In [1]: import numpy as np

In [2]: np.set_printoptions(precision=1, suppress=True, linewidth=160, legacy="1.25")

In [3]: K = np.load("m.npy")

In [4]: K
Out[4]: 
array([[ 1,  0,  0],
       [ 0,  1,  0],
       [-2, -2,  1]])

In [5]: # triangular

In [6]: rng = np.random.default_rng(871234)

In [7]: idx = rng.permutation(3)

In [8]: Y = K[:, idx] * rng.choice([-1, 1], 3)

In [9]: Y
Out[9]: 
array([[ 1,  0,  0],
       [ 0,  1,  0],
       [-2, -2, -1]])

In [10]: Uu, _, VT = np.linalg.svd(K.T @ Y)

In [11]: idx
Out[11]: array([0, 1, 2])

In [12]: np.round(np.linalg.lstsq(K, Y)[0], 1) + 0
Out[12]: 
array([[ 1.,  0.,  0.],
       [ 0.,  1.,  0.],
       [ 0.,  0., -1.]])

In [13]: Q = K.astype(float).copy()

In [14]: for j in range(3):
    ...:     Q[:, j] -= Q[:, :j] @ (Q[:, :j].T @ Q[:, j])
    ...:     Q[:, j] /= np.linalg.norm(Q[:, j])
    ...: 

In [15]: np.round(Q.T @ Q, 1) + 0
Out[15]: 
array([[1., 0., 0.],
       [0., 1., 0.],
       [0., 0., 1.]])

In [16]: mat = np.load("arr.npy")

In [17]: mat.round(1) + 0
Out[17]: 
array([[ 1.3,  3.1,  2.5, -1.8, -0.1, -1.9],
       [-0.2, -3.9, -0.1, -3. ,  0.2,  0.7],
       [ 0. , -3.5,  0.3, -3.5,  0.1,  0.4],
       [-1. , -4.3, -1.7, -0.6,  0.1,  1.6],
       [ 1.3,  3.3,  2.5, -1.6, -0.1, -1.9],
       [ 1.2,  4. ,  2.1, -0.4, -0.1, -1.8],
       [-0.9,  0.9, -2. ,  4.3, -0.1,  0.9],
       [ 0.9, -0.7,  2. , -4.3,  0.1, -1. ],
       [-1.1, -0.1, -2.3,  4.1,  0. ,  1.3],
       [-0.5,  2.5, -1.2,  4.2, -0.1,  0.2],
       [ 0.7, -1.9,  1.5, -4.3,  0.1, -0.5],
       [-0.8, -4.3, -1.2, -1.5,  0.1,  1.4],
       [-0.4, -4.1, -0.5, -2.6,  0.2,  1. ],
       [ 0.8,  4.3,  1.3,  1.4, -0.1, -1.4],
       [-0.2,  3. , -0.8,  3.9, -0.1, -0.1],
       [-0.7,  1.8, -1.6,  4.3, -0.1,  0.5],
       [ 1.3,  1.3,  2.6, -3.6,  0. , -1.6],
       [-1. , -4.2, -1.7, -0.5,  0.1,  1.7],
       [ 1.2,  3.8,  2.3, -0.9, -0.1, -1.9],
       [ 1.4,  2.5,  2.6, -2.6,  0. , -1.8],
       [-1.4, -2.4, -2.6,  2.7,  0. ,  1.8],
       [-0.1, -3.6,  0.2, -3.4,  0.1,  0.5],
       [ 0.9,  4.3,  1.5,  1. , -0.1, -1.5],
       [-1.4, -2.8, -2.6,  2.2,  0.1,  1.9],
       [-0.1, -3.8,  0. , -3.2,  0.2,  0.6],
       [-1. , -4.2, -1.7, -0.5,  0.1,  1.7],
       [ 1.2,  0.4,  2.4, -4. ,  0. , -1.4]])

In [18]: # rows and columns are dependent

In [19]: mat.sum(axis=1)
Out[19]: 
array([ 3.2, -6.4, -6.1, -5.7,  3.5,  4.9,  3.1, -3. ,  1.8,  5.1, -4.4, -6.2, -6.5,  6.2,  5.7,  4.3, -0.1, -5.7,  4.4,  2. , -1.9, -6.2,  6. , -2.6, -6.3,
       -5.6, -1.3])

In [20]: Xc = mat - mat.mean(axis=0)

In [21]: V = np.linalg.svd(Xc)[2][:2]

In [22]: Y = Xc - Xc @ V.T @ V

In [23]: np.round(np.diag(V.T @ V), 1) + 0
Out[23]: array([0.1, 0.8, 0.3, 0.8, 0. , 0.1])

In [24]: np.linalg.norm(Y, axis=1).round(6).argmax()
Out[24]: 0

In [25]: (Xc @ V.T).std(axis=0)
Out[25]: array([3.7, 3.3])

In [26]: feats = np.loadtxt("a.csv", delimiter=",")

In [27]: feats
Out[27]: 
array([[ 2., -2., -1.,  2.],
       [ 2.,  2., -2., -1.],
       [-1.,  2.,  2., -2.],
       [-2., -1.,  2.,  2.]])

In [28]: np.fft.fft(feats[0])
Out[28]: array([1.+0.j, 3.+4.j, 1.+0.j, 3.-4.j])

In [29]: Q = feats.astype(float).copy()

In [30]: for j in range(4):
    ...:     Q[:, j] -= Q[:, :j] @ (Q[:, :j].T @ Q[:, j])
    ...:     Q[:, j] /= np.linalg.norm(Q[:, j])
    ...: 

In [31]: np.round(Q.T @ Q, 1) + 0
Out[31]: 
array([[1., 0., 0., 0.],
       [0., 1., 0., 0.],
       [0., 0., 1., 0.],
       [0., 0., 0., 1.]])
